>>> import numpy as np
>>> np.set_printoptions(suppress=True, linewidth=160)
>>> E = np.load("case18.npy")
>>> E
array([[0, 0, 0, 0, 1],
       [0, 0, 1, 0, 0],
       [0, 1, 0, 0, 0],
       [0, 0, 0, 0, 0],
       [1, 0, 0, 0, 0]])
>>> other = np.array([[-1, 3], [1, 0]])
>>> W2 = np.kron(other, E)
>>> W2
array([[ 0,  0,  0,  0, -1,  0,  0,  0,  0,  3],
       [ 0,  0, -1,  0,  0,  0,  0,  3,  0,  0],
       [ 0, -1,  0,  0,  0,  0,  3,  0,  0,  0],
       [ 0,  0,  0,  0,  0,  0,  0,  0,  0,  0],
       [-1,  0,  0,  0,  0,  3,  0,  0,  0,  0],
       [ 0,  0,  0,  0,  1,  0,  0,  0,  0,  0],
       [ 0,  0,  1,  0,  0,  0,  0,  0,  0,  0],
       [ 0,  1,  0,  0,  0,  0,  0,  0,  0,  0],
       [ 0,  0,  0,  0,  0,  0,  0,  0,  0,  0],
       [ 1,  0,  0,  0,  0,  0,  0,  0,  0,  0]])
>>> np.linalg.matrix_rank(W2)
np.int64(8)
>>> W2.shape
(10, 10)
>>> np.round(np.linalg.norm(W2, 2), 3), round(float(np.linalg.norm(other, 2) * np.linalg.norm(E, 2)), 3)
(np.float64(3.18), 3.18)
>>> data = np.load("data.npy")
>>> data
array([[ -0.4,  -0.4,   0.6,  -0.7],
       [ -0.3,  -0.7,  -1.4,   1.7],
       [  1. ,  -0.3,  -1.7,   0.7],
       [  0.7,   0.7,   0.5,   1.1],
       [ 10. , -16. ,  13. ,   2. ],
       [ -0.6,   1.5,  -0.7,   0.8],
       [ -0.3,   0.1,   0.7,  -0.5],
       [  0. ,   1.1,  -0.2,  -0.5],
       [ -0.2,  -0.1,  -0.3,   0.6],
       [  0.3,   0. ,  -3.4,  -0.5],
       [ -0.1,   0.3,  -0.1,   1.7],
       [ -2.5,  -0.9,   0.3,  -1.9],
       [ -1. ,   2. ,   0.4,   1.3]])
>>> Ac = (data - data.mean(axis=0)) / data.std(axis=0)
>>> print(np.argwhere(np.abs(Ac) > 2))
[[ 4  0]
 [ 4  1]
 [ 4  2]
 [11  3]]
>>> np.round(Ac.std(axis=0), 3)
array([1., 1., 1., 1.])
>>> coef = np.linalg.lstsq(np.delete(Ac, 0, axis=1), Ac[:, 0])[0]
>>> coef.round(3)
array([-0.848,  0.02 ,  0.215])
>>> np.abs(coef).argmax()
np.int64(0)
>>> rng = np.random.default_rng(980089)
>>> labels = rng.permutation(4)
>>> other = data[:, labels] * rng.choice([-1, 1], 4)
>>> other
array([[  0.4,   0.6,  -0.4,   0.7],
       [  0.3,  -1.4,  -0.7,  -1.7],
       [ -1. ,  -1.7,  -0.3,  -0.7],
       [ -0.7,   0.5,   0.7,  -1.1],
       [-10. ,  13. , -16. ,  -2. ],
       [  0.6,  -0.7,   1.5,  -0.8],
       [  0.3,   0.7,   0.1,   0.5],
       [ -0. ,  -0.2,   1.1,   0.5],
       [  0.2,  -0.3,  -0.1,  -0.6],
       [ -0.3,  -3.4,   0. ,   0.5],
       [  0.1,  -0.1,   0.3,  -1.7],
       [  2.5,   0.3,  -0.9,   1.9],
       [  1. ,   0.4,   2. ,  -1.3]])
>>> Uu, _, VT = np.linalg.svd(data.T @ other)
>>> labels
array([0, 2, 1, 3])
>>> labels = data[:, 3] > np.median(data[:, 3])
>>> u = data[labels].mean(axis=0) - data[~labels].mean(axis=0)
>>> ((data - data.mean(axis=0)) @ u > 0).astype(int)
array([0, 0, 0, 0, 1, 0, 0, 0, 0, 0, 0, 0, 0])
>>> Ac = data - data.mean(axis=0)
>>> Uu, sig, VT = np.linalg.svd(Ac, full_matrices=False)
>>> np.searchsorted(np.cumsum(sig ** 2) / (sig ** 2).sum(), 0.9) + 1
np.int64(1)
>>> print(round((sig ** 2).sum() ** 2 / (sig ** 4).sum(), 3))
1.161
>>> np.round(VT[0] * np.sign(VT[0, np.abs(VT[0]).argmax()]), 3)
array([-0.433,  0.691, -0.575, -0.07 ])
>>> sig.round(3)
array([22.755,  4.459,  4.036,  2.173])
>>> print(np.round(np.abs(VT[-1]), 3))
[0.686 0.451 0.093 0.564]
>>> np.linalg.matrix_rank(Ac)
np.int64(4)
>>> np.round(Ac.mean(axis=0), 3) + 0
array([0., 0., 0., 0.])
>>> dist = np.linalg.norm(data[:, None] - data[None], axis=-1)
>>> print((dist + 1e9 * np.eye(13)).round(6).argmin(axis=1))
[ 6 10  1 10  0 12  0  6 10  2  8  0  5]
>>> dist.shape
(13, 13)
>>> dist[:5, :5].round(3)
array([[ 0.   ,  3.14 ,  3.036,  2.381, 22.64 ],
       [ 3.14 ,  0.   ,  1.715,  2.632, 23.401],
       [ 3.036,  1.715,  0.   ,  2.468, 23.351],
       [ 2.381,  2.632,  2.468,  0.   , 22.857],
       [22.64 , 23.401, 23.351, 22.857,  0.   ]])
>>> np.round(np.linalg.norm(data, axis=1), 3)
array([ 1.082,  2.33 ,  2.114,  1.562, 23.   ,  1.934,  0.917,  1.225,  0.707,  3.45 ,  1.732,  3.28 ,  2.617])
>>> np.linalg.matrix_rank(dist ** 2)
np.int64(6)
>>> mat = np.load("x.npy")
>>> mat
array([[-0.354, -0.197,  0.08 ,  0.05 ],
       [-0.941, -0.414,  0.388, -0.273],
       [ 0.831,  0.641, -0.245, -0.273],
       [-0.47 , -0.537,  0.09 ,  0.38 ],
       [-0.744, -0.744,  0.178,  0.523],
       [ 0.585, -0.04 , -0.168,  0.31 ],
       [-0.762,  0.159,  0.254, -0.523],
       [ 0.11 , -0.197, -0.04 ,  0.245],
       [ 0.804,  0.537, -0.235, -0.149],
       [ 0.909,  0.808, -0.3  , -0.47 ],
       [ 0.827,  0.508, -0.254, -0.08 ],
       [-0.254, -0.38 ,  0.04 ,  0.291],
       [ 0.95 ,  0.793, -0.371, -0.327],
       [-0.558, -0.537,  0.119,  0.336],
       [-0.04 ,  0.159,  0.02 , -0.178],
       [-0.264, -0.119,  0.06 ,  0.01 ],
       [-0.675, -0.508,  0.168,  0.226],
       [-0.757, -0.119,  0.235, -0.282],
       [ 0.629, -0.508, -0.217,  0.706],
       [-0.937, -0.537,  0.371, -0.1  ],
       [ 0.617,  0.446, -0.149, -0.188]])
>>> np.round(np.linalg.svd(E, compute_uv=False), 3)
array([1., 1., 1., 1., 0.])
>>> print(E @ E.T)
[[1 0 0 0 0]
 [0 1 0 0 0]
 [0 0 1 0 0]
 [0 0 0 0 0]
 [0 0 0 0 1]]
>>> vec = np.array([0, 0, 1, 1])
>>> rhs = mat @ vec
>>> np.round(np.linalg.pinv(mat) @ mat, 3) + 0
array([[1., 0., 0., 0.],
       [0., 1., 0., 0.],
       [0., 0., 1., 0.],
       [0., 0., 0., 1.]])
>>> np.round(np.linalg.lstsq(mat, rhs)[0], 3) + 0
array([0., 0., 1., 1.])
>>> rhs = rhs + 0.05 * rng.normal(size=21)
>>> rhs.round(3)
array([ 0.199,  0.097, -0.415,  0.484,  0.676,  0.154, -0.306,  0.197, -0.37 , -0.709, -0.291,  0.288, -0.699,  0.446, -0.192,  0.023,  0.354, -0.055,  0.499,
        0.2  , -0.336])
>>> coef, *_ = np.linalg.lstsq(mat, rhs)
>>> coef.round()
array([0., 0., 1., 1.])
>>> [round(float(np.linalg.norm(np.linalg.solve(mat.T @ mat + lam * np.eye(4), mat.T @ rhs))), 2) for lam in (0, 1, 10, 100)]
[1.35, 0.57, 0.26, 0.05]
